$ ipython --no-banner

In [1]: import numpy as np

In [2]: np.set_printoptions(precision=3, suppress=True, linewidth=140, sign=" ")

In [3]: K = np.load("layer9.npy")

In [4]: K
Out[4]: 
array([[ 0, -7,  1, -5],
       [ 7,  0,  4,  7],
       [-1, -4,  0, -4],
       [ 5, -7,  4,  0]])

In [5]: # antisymmetric, zero diagonal

In [6]: np.einsum("ii->", K)
Out[6]: np.int64(0)

In [7]: np.round(np.poly(K), 3) + 0
Out[7]: array([   1.,    0.,  156.,    0.,    1.])

In [8]: F = np.loadtxt("test14.csv", delimiter=",")

In [9]: F
Out[9]: 
array([[ 4.921,  4.135, -2.349],
       [-2.18 , -0.144, -0.891],
       [ 5.605,  3.765, -0.926],
       [ 3.688,  2.096,  0.495],
       [ 2.329,  1.623,  0.082],
       [ 3.535,  2.159,  0.217],
       [ 6.717,  4.579, -1.44 ],
       [ 3.37 ,  3.999, -3.627],
       [ 2.342,  3.806, -4.271],
       [ 2.18 ,  1.357,  0.466],
       [ 3.462,  1.374,  1.715],
       [ 2.284,  1.603,  0.078],
       [ 1.051,  0.579,  0.894],
       [ 3.516,  2.206,  0.104],
       [ 2.576,  2.246, -0.917],
       [ 0.768,  1.147, -0.526],
       [ 3.735,  2.385, -0.034],
       [ 1.676,  1.938, -1.199],
       [ 1.329,  1.265, -0.202],
       [ 2.132,  2.388, -1.643],
       [ 2.262,  0.813,  1.635],
       [ 3.122,  1.625,  0.873],
       [ 7.263,  3.62 ,  1.023]])

In [10]: cen = F - F.mean(axis=0)

In [11]: vecs = np.linalg.svd(cen)[2][:2]

In [12]: Y = cen - cen @ vecs.T @ vecs

In [13]: np.linalg.norm(Y, axis=1).round(6).argmax()
Out[13]: np.int64(18)

In [14]: (cen @ vecs.T).std(axis=0)
Out[14]: array([ 2.234,  1.58 ])

In [15]: np.round(np.cov(cen @ vecs.T, rowvar=False), 3) + 0
Out[15]: 
array([[ 5.219,  0.   ],
       [ 0.   ,  2.611]])

In [16]: C2 = np.cov(F, rowvar=False)

In [17]: np.round(np.corrcoef(F[:, 1], F[:, 0])[0, 1], 3)
Out[17]: np.float64(0.797)

In [18]: F.std(axis=0)
Out[18]: array([ 1.956,  1.221,  1.474])

In [19]: C2
Out[19]: 
array([[ 4.001,  1.991,  0.019],
       [ 1.991,  1.558, -1.126],
       [ 0.019, -1.126,  2.27 ]])

In [20]: np.round(np.linalg.eigvalsh(C2)[::-1], 3) + 0
Out[20]: array([ 5.219,  2.611,  0.   ])

In [21]: np.argwhere(np.triu(np.abs(np.corrcoef(F.T)) > 0.8, 1))
Out[21]: array([], shape=(0, 2), dtype=int64)

In [22]: np.median(F, axis=0)
Out[22]: array([ 2.576,  2.096, -0.034])

In [23]: w1 = np.array([[1, 1, 3], [0, 0, 3], [0, 3, 0]])

In [24]: b = np.array([0, -2, 2])

In [25]: H = np.maximum(F @ w1 + b, 0)

In [26]: (H > 0).mean(axis=0)
Out[26]: array([ 0.957,  0.609,  0.957])

In [27]: np.linalg.matrix_rank(H)
Out[27]: np.int64(3)

In [28]: (H > 0).astype(int)
Out[28]: 
array([[ 1,  0,  1],
       [ 0,  0,  0],
       [ 1,  1,  1],
       [ 1,  1,  1],
       [ 1,  1,  1],
       [ 1,  1,  1],
       [ 1,  1,  1],
       [ 1,  0,  1],
       [ 1,  0,  1],
       [ 1,  1,  1],
       [ 1,  1,  1],
       [ 1,  1,  1],
       [ 1,  1,  1],
       [ 1,  1,  1],
       [ 1,  0,  1],
       [ 1,  0,  1],
       [ 1,  1,  1],
       [ 1,  0,  1],
       [ 1,  0,  1],
       [ 1,  0,  1],
       [ 1,  1,  1],
       [ 1,  1,  1],
       [ 1,  1,  1]])

In [29]: W2 = np.array([[9, 7, 5], [2, 7, 3], [4, 1, 6]])

In [30]: (H @ W2).round(6).argmax(axis=1)
Out[30]: array([ 2,  0,  2,  2,  2,  2,  2,  2,  2,  2,  2,  2,  2,  2,  2,  2,  2,  2,  2,  2,  2,  2,  2])

In [31]: sigma = 3 * 0.7 ** np.arange(3)

In [32]: Q, _ = np.linalg.qr(np.array([[-0.4, -0.8, 0.0], [0.8, 0.6, -0.1], [-1.0, 0.7, -0.5]]))

In [33]: rng = np.random.default_rng(6327)

In [34]: arr = rng.normal(size=(21, 3)) * sigma @ Q

In [35]: arr
Out[35]: 
array([[ 0.404,  0.834,  2.694],
       [-3.258, -0.271, -2.49 ],
       [-0.62 ,  1.156,  1.7  ],
       [-1.08 , -0.418,  1.499],
       [-2.511,  4.264, -3.469],
       [-2.116, -1.319,  2.34 ],
       [ 0.942,  4.438, -1.542],
       [-2.202, -0.464, -5.979],
       [-0.35 , -3.413,  1.712],
       [ 1.071, -0.933, -1.859],
       [-0.243, -1.555,  3.687],
       [-1.538,  0.937,  2.491],
       [-2.85 ,  1.85 ,  1.601],
       [ 1.89 ,  0.873, -1.558],
       [ 0.648,  1.99 , -1.757],
       [-0.129,  0.564, -2.654],
       [-1.189, -3.671,  0.98 ],
       [-0.203,  1.39 ,  0.933],
       [-1.199, -3.273,  0.086],
       [-1.65 , -3.275,  2.606],
       [ 3.541, -2.336,  3.543]])

In [36]: x0 = np.array([-2, -1, 1])

In [37]: target = arr @ x0

In [38]: np.linalg.solve(arr.T @ arr, arr.T @ target)
Out[38]: array([-2., -1.,  1.])

In [39]: np.linalg.lstsq(arr, target)[0]
Out[39]: array([-2., -1.,  1.])

In [40]: target = target + 0.1 * rng.normal(size=21)

In [41]: target
Out[41]: 
array([ 1.179,  4.422,  1.74 ,  3.952, -2.644,  7.941, -7.766, -1.203,  5.938, -3.267,  5.679,  4.686,  5.442, -6.28 , -4.98 , -2.892,
        6.994,  0.045,  5.608,  9.282, -1.252])

In [42]: b, *_ = np.linalg.lstsq(arr, target)

In [43]: round(np.linalg.norm(target - arr @ b), 3)
Out[43]: np.float64(0.392)

In [44]: np.round(arr.T @ (target - arr @ b), 3) + 0
Out[44]: array([ 0.,  0.,  0.])
